In [1]: import numpy as np

In [2]: from numpy import linalg as LA

In [3]: np.set_printoptions(precision=2, suppress=True, linewidth=200, sign=" ")

In [4]: cent = np.array([[3, 3, -3, -2, 2, -1, -1, 1, 0],
   ...:     [-1, -3, 3, -2, -2, -3, -1, 3, 2],
   ...:     [-3, 1, -2, 3, 2, 0, -2, 3, 3],
   ...:     [-2, 0, 0, 0, 0, -3, 2, -1, -1]])

In [5]: rng = np.random.default_rng(31050)

In [6]: M = rng.normal(size=(42, 4)) @ cent + np.array([1, 0, 1, 1, 1, 3, 3, 3, 2])

In [7]: print(M)
[[  0.15   1.87  -1.15   1.5    2.62   1.33   3.52   3.01   1.85]
 [ -4.79  -2.1    2.32   2.55   0.64  -1.64   2.95   6.15   4.75]
 [  9.85   6.15  -5.33  -2.82   5.34   5.47  -2.75   7.5    4.32]
 [  1.73   3.1   -2.74   4.61   3.92   8.31   0.71   3.33   3.18]
 [ -8.9   -3.05   2.74   6.28   0.71  -0.68   3.45   5.83   5.51]
 [  4.59   4.93  -2.41   0.93   2.25   5.12  11.35  -9.78  -8.52]
 [  5.92  -1.01   3.68  -3.    -1.9    4.19   6.88  -3.26  -3.75]
 [ -1.45   4.71  -4.28   4.8    4.9    2.78   5.36   0.02   0.06]
 [  5.64  -0.08   2.58  -7.93  -1.06  -5.5    6.84   0.91  -2.3 ]
 [ -5.5   -1.8    2.52  11.9    0.18  13.51   6.69  -5.12  -1.1 ]
 [ -7.37  -2.48   2.28   6.48   0.94   1.58   2.93   5.24   5.18]
 [ -3.18  -5.82   7.11   1.56  -3.26   1.62   4.92   2.25   1.96]
 [  9.89   4.96  -2.93  -3.24   2.93   5.7    3.25  -0.31  -1.89]
 [-17.93 -10.26  10.43  12.45  -4.73   1.41  10.37  -2.03   1.44]
 [  5.45  -4.22   5.4   -3.66  -2.05   4.35  -3.23  10.18   7.12]
 [  3.97  -0.41   2.16  -2.08  -0.28   2.4    4.06   1.44   0.04]
 [  0.8   -3.02   4.69   2.25  -1.91   6.96   5.    -1.01  -0.38]
 [  2.72  -3.28   4.86  -3.06  -1.97   0.7    2.43   4.73   2.58]
 [ -3.26   2.59  -2.61   4.14   4.08   0.29   3.26   4.28   3.34]
 [ -0.09  -3.25   4.95   2.29  -2.1    5.85   5.89  -1.54  -0.84]
 [  1.98  -6.     8.07  -0.73  -4.43   5.53   4.1    0.82   0.57]
 [  6.07   2.8   -0.72  -3.82   1.43   0.4    5.91  -0.72  -2.51]
 [ -3.88  -3.92   4.81   4.8   -1.47   4.92   4.68   1.1    1.84]
 [  1.1   -3.06   4.4   -3.87  -1.5   -3.3    2.8    6.21   3.29]
 [ -0.69   1.62  -1.15   4.52   2.79   5.52   2.73   2.41   2.36]
 [  7.39   4.15  -2.    -1.53   2.23   5.49   5.93  -3.25  -3.78]
 [  1.57  -8.09   9.74  -5.89  -5.26  -2.75   0.72   9.02   5.55]
 [ -0.43   3.89  -3.53   2.82   4.45   1.39   3.39   3.09   2.03]
 [ -6.83   1.25  -2.27   5.04   4.52  -2.66   0.25  10.15   8.15]
 [  5.62   7.67  -6.43   1.08   5.79   4.99   4.89  -1.69  -2.28]
 [ -2.68  -2.49   3.58  -0.29  -0.78  -3.11   5.52   3.13   1.62]
 [  4.27  -1.93   3.75  -3.56  -1.38   1.27   3.09   3.26   1.21]
 [  7.93   1.38   0.89  -7.21   0.23  -1.78   4.15   2.33  -0.88]
 [ -0.44   1.63  -0.52   1.45   1.93   0.55   6.19  -0.01  -0.61]
 [  1.57   5.86  -5.26   6.97   5.44  10.36   4.08  -2.14  -0.76]
 [  7.42  12.56 -12.26   3.62  10.31   8.78   0.95   1.11   0.36]
 [  1.54   0.48   0.73   5.1    1.04  10.68   3.98  -1.7   -0.33]
 [  1.98   1.35  -0.52  -1.67   2.13  -1.11   1.96   5.85   3.26]
 [  1.37   1.3    0.32   0.9    1.05   2.56   6.99  -2.18  -2.3 ]
 [  6.7    3.56  -1.34   0.11   1.75   7.72   6.55  -4.86  -4.48]
 [ -4.89   2.24  -3.38   7.15   5.35   3.25  -1.74   9.82   8.69]
 [  1.96  -2.9    4.9    0.03  -2.26   4.75   5.74  -1.23  -1.23]]

In [8]: # looks like rank 5

In [9]: Uu, s, vt = LA.svd(M)

In [10]: print(np.argmax(s[:-1] / (s[1:] + 1e-6)) + 1)
5

In [11]: A2 = Uu[:, :5] @ np.diag(s[:5]) @ vt[:5]

In [12]: print(np.round(np.abs(M - A2).max(), 2))
0.0

In [13]: arr = np.loadtxt("dump.csv", delimiter=",")

In [14]: print(arr)
[[  0.84   2.53  -2.11  -4.04]
 [ -0.05   0.9   -1.97  -2.89]
 [ -0.05   0.89  -1.97  -2.89]
 [ -0.2    0.56  -1.83  -2.46]
 [ -0.29   0.29  -1.59  -1.91]
 [ -0.06   0.1   -0.42  -0.3 ]
 [ -0.06  -0.25   0.29   0.08]
 [ -0.76  -1.64   0.63  -0.38]
 [ -0.79  -1.7    0.63  -0.41]
 [ -1.23  -2.46   0.62  -0.76]
 [ -2.78  -5.04   0.34  -2.02]
 [ -5.1   -8.76  -0.35  -3.88]
 [ -7.   -11.75  -1.01  -5.37]
 [ -9.56 -15.74  -1.96  -7.34]
 [-23.9  -37.85  -7.96 -17.93]]

In [15]: # null space of dimension 1

In [16]: Uu, s, vt = LA.svd(arr, full_matrices=False)

In [17]: print(round(float(np.sqrt((s ** 2).sum())), 2), round(LA.norm(arr), 2))
56.96 56.96

In [18]: print(np.round(Uu.T @ Uu, 2) + 0)
[[ 1.  0.  0.  0.]
 [ 0.  1.  0.  0.]
 [ 0.  0.  1.  0.]
 [ 0.  0.  0.  1.]]

In [19]: print(np.round(vt @ vt.T, 2) + 0)
[[ 1.  0.  0.  0.]
 [ 0.  1.  0.  0.]
 [ 0.  0.  1.  0.]
 [ 0.  0.  0.  1.]]

In [20]: print(s.round(2) + 0)
[ 56.28   8.46   2.34   0.  ]

In [21]: print(np.allclose(Uu * s @ vt, arr))
True

In [22]: print(np.round(Uu.T @ arr @ vt.T, 2) + 0)
[[ 56.28   0.     0.     0.  ]
 [  0.     8.46   0.     0.  ]
 [  0.     0.     2.34   0.  ]
 [  0.     0.     0.     0.  ]]

In [23]: data = np.loadtxt("test8.csv", delimiter=",")

In [24]: print(data)
[[ 17.6  -29.1    4.99  -6.7  -19.35   4.29  -0.21  21.47]
 [ 18.56 -27.53   8.3   -6.83 -19.91   4.82  -0.02  20.34]
 [ 19.26 -28.34   5.31  -6.98 -17.9    3.62   0.31  21.74]
 [ 17.71 -28.62   6.9   -7.55 -17.94   5.96  -0.12  20.29]
 [ -9.04  -9.42  -9.02  -1.59  20.85  16.47   8.34 -13.26]
 [ -8.42 -10.91  -9.84  -2.32  22.32  14.34  10.68 -10.92]
 [ -5.86 -10.14  -8.97  -0.89  21.86  15.2    8.64 -12.17]
 [ -8.54 -11.31 -10.91  -2.46  22.67  18.14   9.27 -13.58]
 [ 19.32 -28.19   4.39  -6.25 -17.21   5.06   0.12  20.78]
 [ -8.01 -10.63  -9.69  -1.65  22.53  16.7    9.73 -11.15]
 [ 18.3  -27.71   5.78  -5.93 -17.96   8.31   1.22  19.11]
 [ 17.83 -27.84   7.17  -6.37 -17.75   5.47   1.67  19.23]
 [ 17.23 -28.78   7.65  -5.36 -16.32   7.35  -1.15  18.68]
 [ -6.46 -11.46  -8.89  -2.73  22.    15.5    9.14 -10.32]
 [ 17.76 -28.13   6.89  -6.98 -17.65   7.08   1.58  19.62]
 [ 18.51 -27.9    7.31  -7.24 -18.48   4.99  -0.41  20.19]
 [ -5.91  -9.78 -12.18  -1.16  23.04  14.9    9.65 -11.64]]

In [25]: Xs = data - data.mean(axis=0)

In [26]: evecs = LA.svd(Xs)[2][:2]

In [27]: A2 = Xs - Xs @ evecs.T @ evecs

In [28]: print(LA.norm(A2, axis=1).round(6).argmax())
10

In [29]: print(np.round(np.cov(Xs @ evecs.T, rowvar=False), 2) + 0)
[[ 1054.77     0.  ]
 [    0.       2.56]]

In [30]: print((Xs @ evecs.T).std(axis=0))
[ 31.51   1.55]

In [31]: d = LA.norm(data[:, None] - data[None], axis=-1)

In [32]: print(d.mean(axis=1).argmax())
7

In [33]: print(d[15].round(6).argsort(kind="stable")[:4])
[ 15   3   1  11]

In [34]: theta = np.radians(30)

In [35]: R = np.eye(8)

In [36]: R[5, 5] = R[2, 2] = np.cos(theta)

In [37]: R[5, 2], R[2, 5] = -np.sin(theta), np.sin(theta)

In [38]: print(R)
[[ 1.    0.    0.    0.    0.    0.    0.    0.  ]
 [ 0.    1.    0.    0.    0.    0.    0.    0.  ]
 [ 0.    0.    0.87  0.    0.    0.5   0.    0.  ]
 [ 0.    0.    0.    1.    0.    0.    0.    0.  ]
 [ 0.    0.    0.    0.    1.    0.    0.    0.  ]
 [ 0.    0.   -0.5   0.    0.    0.87  0.    0.  ]
 [ 0.    0.    0.    0.    0.    0.    1.    0.  ]
 [ 0.    0.    0.    0.    0.    0.    0.    1.  ]]

In [39]: A2 = data @ R.T

In [40]: print(LA.svd(data, compute_uv=False), LA.svd(A2, compute_uv=False))
[ 144.52   87.25    6.38    3.93    3.34    3.18    1.86    1.72] [ 144.52   87.25    6.38    3.93    3.34    3.18    1.86    1.72]

In [41]: print(np.abs(A2 - data).max(axis=0))
[  0.     0.    10.53   0.     0.     4.81   0.     0.  ]

In [42]: cent = data[[2, 11]].astype(float)

In [43]: for _ in range(3):
    ...:     lab = LA.norm(data[:, None] - cent, axis=-1).argmin(axis=1)
    ...:     cent = np.array([data[lab == j].mean(axis=0) for j in range(2)])
    ...: 

In [44]: print(lab)
[ 0  0  0  0  1  1  1  1  0  1  0  0  0  1  0  0  1]

In [45]: print(np.abs(cent[1] - cent[0]).argmax())
4

In [46]: print(cent[1] - cent[0])
[-25.67  17.69 -16.4    4.79  40.23  10.2    9.05 -32.01]

In [47]: print(np.bincount(lab))
[ 10   7]

In [48]: print(data.shape)
(17, 8)

In [49]: print(LA.matrix_rank(data))
8

In [50]: print(round(LA.norm(data), 2))
169.06

In [51]: print(np.count_nonzero(data))
136

In [52]: Q, _ = LA.qr(np.array([[1.6, 0.6, -1.2, 0.1, 0.0],
    ...:     [-0.5, 0.8, -1.4, 0.1, 0.8],
    ...:     [0.6, -0.1, 0.1, -1.8, -0.3],
    ...:     [-1.2, 0.7, 1.3, 0.4, 1.2],
    ...:     [1.4, -2.1, -1.3, -0.1, 0.1]]))

In [53]: evals = np.array([2, 2, 3, -5, 1])

In [54]: feats = Q @ np.diag(evals) @ Q.T

In [55]: print(feats)
[[ 1.33  0.46  1.84 -0.48 -0.27]
 [ 0.46  2.28 -1.94 -0.13  0.29]
 [ 1.84 -1.94 -3.7   0.78  0.32]
 [-0.48 -0.13  0.78  1.24 -0.48]
 [-0.27  0.29  0.32 -0.48  1.86]]

In [56]: # equal to its transpose

In [57]: u, r1 = feats[0], feats[2]

In [58]: print(round(float(u @ u), 2))
5.65

In [59]: p = (u @ r1) / (u @ u) * u

In [60]: print(LA.matrix_rank(np.outer(u, r1)))
1

In [61]: print(p)
[-1.34 -0.47 -1.86  0.49  0.27]

In [62]: mat = np.loadtxt("case13.csv", delimiter=",")

In [63]: print(mat)
[[-0.16  5.81 -9.78]
 [ 1.61  0.33  7.83]
 [-4.34  5.27  4.4 ]
 [ 1.13  3.79  6.49]
 [ 0.37 -1.97  0.63]
 [ 2.56 -3.61  0.68]
 [ 0.63 -0.41 -7.08]
 [ 4.71  1.2   6.89]
 [-0.1  -4.7   3.14]
 [-2.37  4.51  5.92]
 [-1.85  4.97 -3.47]
 [ 1.7  -0.88  3.88]
 [-4.78  4.01  4.55]
 [-1.63  1.22 -4.24]
 [ 4.05  2.72 -3.34]
 [-7.29 -3.84 -2.36]
 [-9.59 -2.95 -0.37]
 [ 0.51 -6.37  4.7 ]
 [-0.83  4.5  -2.48]
 [ 5.21  7.38  6.  ]
 [-3.07 -0.61 -1.07]
 [-0.27  1.75  0.02]]

In [64]: Uu, s, vt = LA.svd(M)

In [65]: evecs = vt[:(s > 1e-8).sum()]

In [66]: vec = M[20] + -3 * M[12] + rng.integers(2) * np.eye(9)[5]

In [67]: print(vec)
[-27.7  -20.87  16.85   8.99 -13.22 -10.57  -5.63   1.77   6.24]

In [68]: print(LA.matrix_rank(np.vstack([M, vec])))
6

In [69]: print(np.allclose(evecs.T @ evecs @ vec, vec))
False

In [70]: print(np.round(evecs.T @ evecs, 2) + 0)
[[ 0.66  0.12 -0.01 -0.38  0.01  0.23  0.    0.05 -0.07]
 [ 0.12  0.36 -0.36  0.02  0.27 -0.02  0.06 -0.02 -0.05]
 [-0.01 -0.36  0.44 -0.08 -0.27  0.08  0.15  0.06  0.04]
 [-0.38  0.02 -0.08  0.49  0.11  0.27  0.03 -0.06  0.08]
 [ 0.01  0.27 -0.27  0.11  0.27  0.    0.12  0.13  0.07]
 [ 0.23 -0.02  0.08  0.27  0.    0.83 -0.02 -0.05  0.05]
 [ 0.    0.06  0.15  0.03  0.12 -0.02  0.95  0.03 -0.1 ]
 [ 0.05 -0.02  0.06 -0.06  0.13 -0.05  0.03  0.66  0.44]
 [-0.07 -0.05  0.04  0.08  0.07  0.05 -0.1   0.44  0.35]]

In [71]: G = mat.T @ mat

In [72]: print(LA.matrix_rank(G))
3

In [73]: print(np.diag(G))
[ 288.55  329.57  509.82]

In [74]: print(np.allclose(G, G.T))
True

In [75]: print(LA.svd(mat, compute_uv=False) ** 2)
[ 528.03  341.36  258.56]

In [76]: print((mat @ mat.T).shape)
(22, 22)

In [77]: Xs = (mat - mat.mean(axis=0)) / mat.std(axis=0)

In [78]: print(Xs.std(axis=0))
[ 1.  1.  1.]

In [79]: print(np.argwhere(np.abs(Xs) > 2))
[[  0   2]
 [ 16   0]]

In [80]: b = LA.lstsq(np.delete(Xs, 2, axis=1), Xs[:, 2])[0]

In [81]: print(b)
[ 0.21 -0.06]

In [82]: print(round(1 - np.var(Xs[:, 2] - np.delete(Xs, 2, axis=1) @ b), 2))
0.05

In [83]: print(np.abs(b).argmax())
0

In [84]: Q, evecs = LA.qr(mat[:, :1])[0], LA.qr(mat[:, 1:])[0]

In [85]: s = LA.svd(Q.T @ evecs, compute_uv=False)

In [86]: print((s > 0.9).sum())
0

In [87]: print(np.round(LA.norm(Q @ Q.T - evecs @ evecs.T, 2), 2))
1.0

In [88]: vec = np.array([0, 4, 2])

In [89]: target = mat @ vec

In [90]: print(np.round(LA.lstsq(mat, target)[0], 2) + 0)
[ 0.  4.  2.]

In [91]: target = target + 0.05 * rng.normal(size=22)

In [92]: print(target)
[  3.76  17.04  29.86  28.18  -6.74 -13.08 -15.75  18.59 -12.57  29.81  12.91   4.28  25.2   -3.62   4.22 -20.06 -12.49 -16.04  13.02  41.43  -4.58   7.06]

In [93]: b, *_ = LA.lstsq(mat, target)

In [94]: print(round(LA.norm(target - mat @ b), 2))
0.23

In [95]: print([round(float(LA.norm(LA.solve(mat.T @ mat + lam * np.eye(3), mat.T @ target))), 2) for lam in (0, 1, 10, 100)])
[4.47, 4.46, 4.35, 3.49]

In [96]: print(b.round(2) + 0)
[ 0.  4.  2.]

In [97]: print(np.round(mat.T @ (target - mat @ b), 2) + 0)
[ 0.  0.  0.]
